>>> import numpy as np
>>> np.set_printoptions(precision=3, suppress=True, linewidth=200)
>>> arr = np.array([[0.0, 2.0, 1.0, 0.0, 0.0, 0.0, 0.0],
...     [1.0, 1.0, 1.0, 0.0, 0.0, 0.0, 0.0],
...     [0.0, 2.0, 0.0, 0.0, 0.0, 0.0, 0.0],
...     [0.0, 0.0, 0.0, 2.0, 2.0, 0.0, 0.0],
...     [0.0, 0.0, 0.0, 2.0, 1.0, 1.0, 1.0],
...     [0.0, 0.0, 0.0, 2.0, 3.0, 0.0, 3.0],
...     [0.0, 0.0, 0.0, 0.0, 1.0, 2.0, 3.0]])
>>> round(float(np.linalg.det(arr)), 3)
32.0
>>> np.sort(np.linalg.eigvals(arr).real)
array([-1.767, -1.   , -0.732, -0.581,  2.732,  2.815,  5.533])
>>> np.flatnonzero(np.linalg.matrix_power((arr != 0) + (arr.T != 0) + np.eye(7), 7)[4])
array([3, 4, 5, 6])
>>> (np.linalg.matrix_power((arr != 0) + (arr.T != 0) + np.eye(7), 7) > 0).astype(int)
array([[1, 1, 1, 0, 0, 0, 0],
       [1, 1, 1, 0, 0, 0, 0],
       [1, 1, 1, 0, 0, 0, 0],
       [0, 0, 0, 1, 1, 1, 1],
       [0, 0, 0, 1, 1, 1, 1],
       [0, 0, 0, 1, 1, 1, 1],
       [0, 0, 0, 1, 1, 1, 1]])
>>> r0, r1 = arr[5], arr[4]
>>> r0 @ r1
np.float64(10.0)
>>> p = (r0 @ r1) / (r0 @ r0) * r0
>>> round(np.linalg.norm(r0 + r1) ** 2 + np.linalg.norm(r0 - r1) ** 2, 3)
np.float64(58.0)
>>> other = np.array([[2, -1, 1, -1, -1],
...     [0, 2, 2, -2, -1],
...     [-1, 0, -1, 2, 1],
...     [1, 1, -2, 1, -2],
...     [2, 2, 1, 2, -2]])
>>> mat = np.triu(other, 1)
>>> mat
array([[ 0, -1,  1, -1, -1],
       [ 0,  0,  2, -2, -1],
       [ 0,  0,  0,  2,  1],
       [ 0,  0,  0,  0, -2],
       [ 0,  0,  0,  0,  0]])
>>> r0 = np.array([6, 4, 0])
>>> np.convolve(mat[4], r0)
array([0, 0, 0, 0, 0, 0, 0])
>>> np.polyval(r0, mat[4])
array([0, 0, 0, 0, 0])
>>> np.prod(np.diag(mat)), np.round(np.linalg.det(mat), 3)
(np.int64(0), np.float64(0.0))
>>> other = np.array([[-1, 5, 9, -7], [-5, -9, -8, 9], [-3, -6, -7, -8], [4, 5, 8, -4]])
>>> other[-1] = other[0]
>>> W0 = other + 0.1 * np.eye(4)
>>> W0
array([[-0.9,  5. ,  9. , -7. ],
       [-5. , -8.9, -8. ,  9. ],
       [-3. , -6. , -6.9, -8. ],
       [-1. ,  5. ,  9. , -6.9]])
>>> left, sigma, vt = np.linalg.svd(W0)
>>> sigma
array([23.257, 12.015,  5.566,  0.04 ])
>>> other = left[:, :3] @ np.diag(sigma[:3]) @ vt[:3]
>>> round(float(np.abs(W0 - other).max()), 3)
0.021
>>> other
array([[-0.915,  5.021,  8.988, -6.999],
       [-5.   , -8.9  , -8.   ,  9.   ],
       [-3.   , -6.   , -6.9  , -8.   ],
       [-0.985,  4.98 ,  9.012, -6.901]])
>>> [round(float(x), 3) for x in np.linalg.svd(W0, compute_uv=False)[:3]]
[23.257, 12.015, 5.566]
>>> np.round(np.linalg.det(2 * W0), 3), round(float(np.linalg.det(W0)), 3)
(np.float64(-1000.062), -62.504)
>>> np.kron(np.eye(2, dtype=int), W0)
array([[-0.9,  5. ,  9. , -7. , -0. ,  0. ,  0. , -0. ],
       [-5. , -8.9, -8. ,  9. , -0. , -0. , -0. ,  0. ],
       [-3. , -6. , -6.9, -8. , -0. , -0. , -0. , -0. ],
       [-1. ,  5. ,  9. , -6.9, -0. ,  0. ,  0. , -0. ],
       [-0. ,  0. ,  0. , -0. , -0.9,  5. ,  9. , -7. ],
       [-0. , -0. , -0. ,  0. , -5. , -8.9, -8. ,  9. ],
       [-0. , -0. , -0. , -0. , -3. , -6. , -6.9, -8. ],
       [-0. ,  0. ,  0. , -0. , -1. ,  5. ,  9. , -6.9]])
>>> np.poly(W0)
array([  1.   ,  23.6  , 214.86 , 603.316, -62.504])
>>> round(float(np.linalg.det(W0.T)), 3)
-62.504
>>> Q, R = np.linalg.qr(W0)
>>> np.abs(np.diag(R))
array([5.984, 9.315, 0.905, 1.239])
>>> np.allclose(R.T @ R, W0.T @ W0)
True
>>> np.round(np.trace(Q @ Q.T), 3)
np.float64(4.0)
>>> R
array([[ 5.984,  8.857,  7.286, -1.303],
       [ 0.   ,  9.315, 14.822, -9.668],
       [ 0.   ,  0.   ,  0.905, 12.038],
       [ 0.   ,  0.   ,  0.   ,  1.239]])
>>> np.round(Q.T @ Q, 3) + 0
array([[1., 0., 0., 0.],
       [0., 1., 0., 0.],
       [0., 0., 1., 0.],
       [0., 0., 0., 1.]])
>>> Q @ R
array([[-0.9,  5. ,  9. , -7. ],
       [-5. , -8.9, -8. ,  9. ],
       [-3. , -6. , -6.9, -8. ],
       [-1. ,  5. ,  9. , -6.9]])
>>> M = np.loadtxt("w.csv", delimiter=",")
>>> M
array([[-0.753,  0.273,  0.273],
       [ 0.139, -0.04 , -0.04 ],
       [ 0.604, -0.197, -0.197],
       [-0.454,  0.139,  0.139],
       [-0.454,  0.139,  0.139],
       [-0.273,  0.08 ,  0.08 ],
       [ 0.955, -0.493, -0.493],
       [ 0.508, -0.159, -0.159],
       [-0.647,  0.217,  0.217],
       [ 0.336, -0.1  , -0.1  ],
       [-0.07 ,  0.02 ,  0.02 ],
       [ 0.753, -0.273, -0.273],
       [ 0.454, -0.139, -0.139],
       [-0.912,  0.414,  0.414],
       [-0.454,  0.139,  0.139],
       [-0.721,  0.254,  0.254],
       [ 0.   ,  0.   ,  0.   ],
       [-0.336,  0.1  ,  0.1  ],
       [-0.139,  0.04 ,  0.04 ],
       [ 0.753, -0.273, -0.273],
       [ 0.   ,  0.   ,  0.   ],
       [ 0.139, -0.04 , -0.04 ],
       [ 0.454, -0.139, -0.139],
       [-0.686,  0.235,  0.235],
       [-0.604,  0.197,  0.197],
       [-0.508,  0.159,  0.159],
       [ 0.966, -0.523, -0.523],
       [ 0.207, -0.06 , -0.06 ],
       [ 0.   ,  0.   ,  0.   ],
       [ 0.207, -0.06 , -0.06 ],
       [-0.508,  0.159,  0.159]])
>>> d = np.linalg.norm(M[:, None] - M[None], axis=-1)
>>> d.shape
(31, 31)
>>> np.linalg.matrix_rank(d ** 2)
np.int64(4)
>>> np.flatnonzero(d[13] < d.mean() / 2)
array([ 0, 13, 15, 23])
>>> (d + 1e9 * np.eye(31)).round(6).argmin(axis=1)
array([15, 21,  7,  4,  3, 17, 26, 12, 23, 12, 18, 19, 22,  0,  3,  0, 20,  5, 10, 11, 16,  1, 12, 15,  8, 30,  6, 29, 16, 27, 25])
